In [1]: import numpy as np

In [2]: from numpy import linalg as LA

In [3]: np.set_printoptions(precision=2, suppress=True, linewidth=140)

In [4]: def rnd(a):
   ...:     return np.round(a, 2) + 0
   ...: 

In [5]: data = np.loadtxt("block16.csv", delimiter=",")

In [6]: print(data)
[[ 0. -2.  2. -1.]
 [ 0.  0. -1. -1.]
 [ 0.  0.  0.  0.]
 [ 0.  0.  0.  0.]]

In [7]: rng = np.random.default_rng(94230)

In [8]: idx = rng.permutation(4)

In [9]: print(idx)
[1 0 3 2]

In [10]: out = data[idx][:, idx]

In [11]: print(rnd(LA.det(out)), rnd(LA.det(data[idx])))
0.0 0.0

In [12]: print(out)
[[ 0.  0. -1. -1.]
 [-2.  0. -1.  2.]
 [ 0.  0.  0.  0.]
 [ 0.  0.  0.  0.]]

In [13]: print(rnd(np.sort(np.abs(LA.eigvals(out)))))
[0. 0. 0. 0.]

In [14]: rank = LA.matrix_rank(data)

In [15]: print(rank)
2

In [16]: N = LA.svd(data)[2][rank:].T

In [17]: print(N.shape)
(4, 2)

In [18]: print(LA.matrix_rank(data.T @ data), LA.matrix_rank(data @ data.T))
2 2

In [19]: print([int(LA.matrix_rank(data[:i])) for i in range(1, len(data) + 1)])
[1, 2, 2, 2]

In [20]: out = np.array([[1, 2, 0], [2, 1, 0], [2, 1, 2]])

In [21]: X = np.triu(out)

In [22]: print(X)
[[1 2 0]
 [0 1 0]
 [0 0 2]]

In [23]: print(LA.matrix_power(X - np.diag(np.diag(X)), 3))
[[0 0 0]
 [0 0 0]
 [0 0 0]]

In [24]: print([int(LA.matrix_rank(LA.matrix_power(X, p))) for p in range(1, 4)])
[3, 3, 3]

In [25]: print(rnd(np.sort(LA.eigvals(X))))
[1. 1. 2.]

In [26]: print(LA.matrix_rank(X - X[0, 0] * np.eye(3)))
2

In [27]: J = np.load("case9.npy")

In [28]: print(J)
[[ 0.  4.  0.  0.]
 [ 4.  0.  4.  0.]
 [ 0.  4.  0.  4.]
 [ 0.  0.  4. -1.]]

In [29]: idx = rng.permutation(4)

In [30]: print(idx)
[0 1 2 3]

In [31]: out = J[idx][:, idx]

In [32]: print(rnd(LA.det(out)), rnd(LA.det(J[idx])))
256.0 256.0

In [33]: print(rnd(np.sort(np.abs(LA.eigvals(out)))))
[2.13 2.85 6.35 6.63]

In [34]: print(np.allclose(out, J))
True

In [35]: ev, vecs = LA.eigh(J)

In [36]: print(rnd(ev))
[-6.63 -2.85  2.13  6.35]

In [37]: print(rnd(vecs.T @ vecs))
[[1. 0. 0. 0.]
 [0. 1. 0. 0.]
 [0. 0. 1. 0.]
 [0. 0. 0. 1.]]

In [38]: print(rnd(LA.eigvalsh(J @ J)))
[ 4.54  8.13 40.34 43.99]

In [39]: print(np.unique(ev.round(6) + 0, return_counts=True)[1])
[1 1 1 1]

In [40]: U, sv, Vt = LA.svd(J, full_matrices=False)

In [41]: print(rnd(sv))
[6.63 6.35 2.85 2.13]

In [42]: print(rnd(U.T @ J @ Vt.T))
[[6.63 0.   0.   0.  ]
 [0.   6.35 0.   0.  ]
 [0.   0.   2.85 0.  ]
 [0.   0.   0.   2.13]]

In [43]: print(rnd(Vt @ Vt.T))
[[1. 0. 0. 0.]
 [0. 1. 0. 0.]
 [0. 0. 1. 0.]
 [0. 0. 0. 1.]]

In [44]: print(rnd(U.T @ U))
[[1. 0. 0. 0.]
 [0. 1. 0. 0.]
 [0. 0. 1. 0.]
 [0. 0. 0. 1.]]

In [45]: W = np.array([[2, 3], [1, 3], [1, 1], [0, 1]])

In [46]: coef = np.array([2, 1])

In [47]: hid = np.maximum(J @ W + coef, 0)

In [48]: print((hid > 0).astype(int))
[[1 1]
 [1 1]
 [1 1]
 [1 1]]

In [49]: print(hid)
[[ 6. 13.]
 [14. 17.]
 [ 6. 17.]
 [ 6.  4.]]

In [50]: Z = np.array([[-2, 2, 2], [0, 0, -2]])

In [51]: print(W @ Z)
[[-4  4 -2]
 [-2  2 -4]
 [-2  2  0]
 [ 0  0 -2]]

In [52]: print((hid @ Z).round(6).argmax(axis=1))
[1 1 1 1]

In [53]: print(hid @ Z)
[[-12.  12. -14.]
 [-28.  28.  -6.]
 [-12.  12. -22.]
 [-12.  12.   4.]]

In [54]: A = np.load("run11.npy")

In [55]: print(A)
[[0.67 0.   0.33]
 [0.   1.   0.  ]
 [0.5  0.   0.5 ]]

In [56]: print(rnd(LA.det(A)))
0.17

In [57]: print(rnd(A @ A))
[[0.61 0.   0.39]
 [0.   1.   0.  ]
 [0.58 0.   0.42]]

In [58]: print((A != 0).astype(int))
[[1 0 1]
 [0 1 0]
 [1 0 1]]

In [59]: print((LA.matrix_power((A != 0) + (A.T != 0) + np.eye(3), 3) > 0).astype(int))
[[1 0 1]
 [0 1 0]
 [1 0 1]]
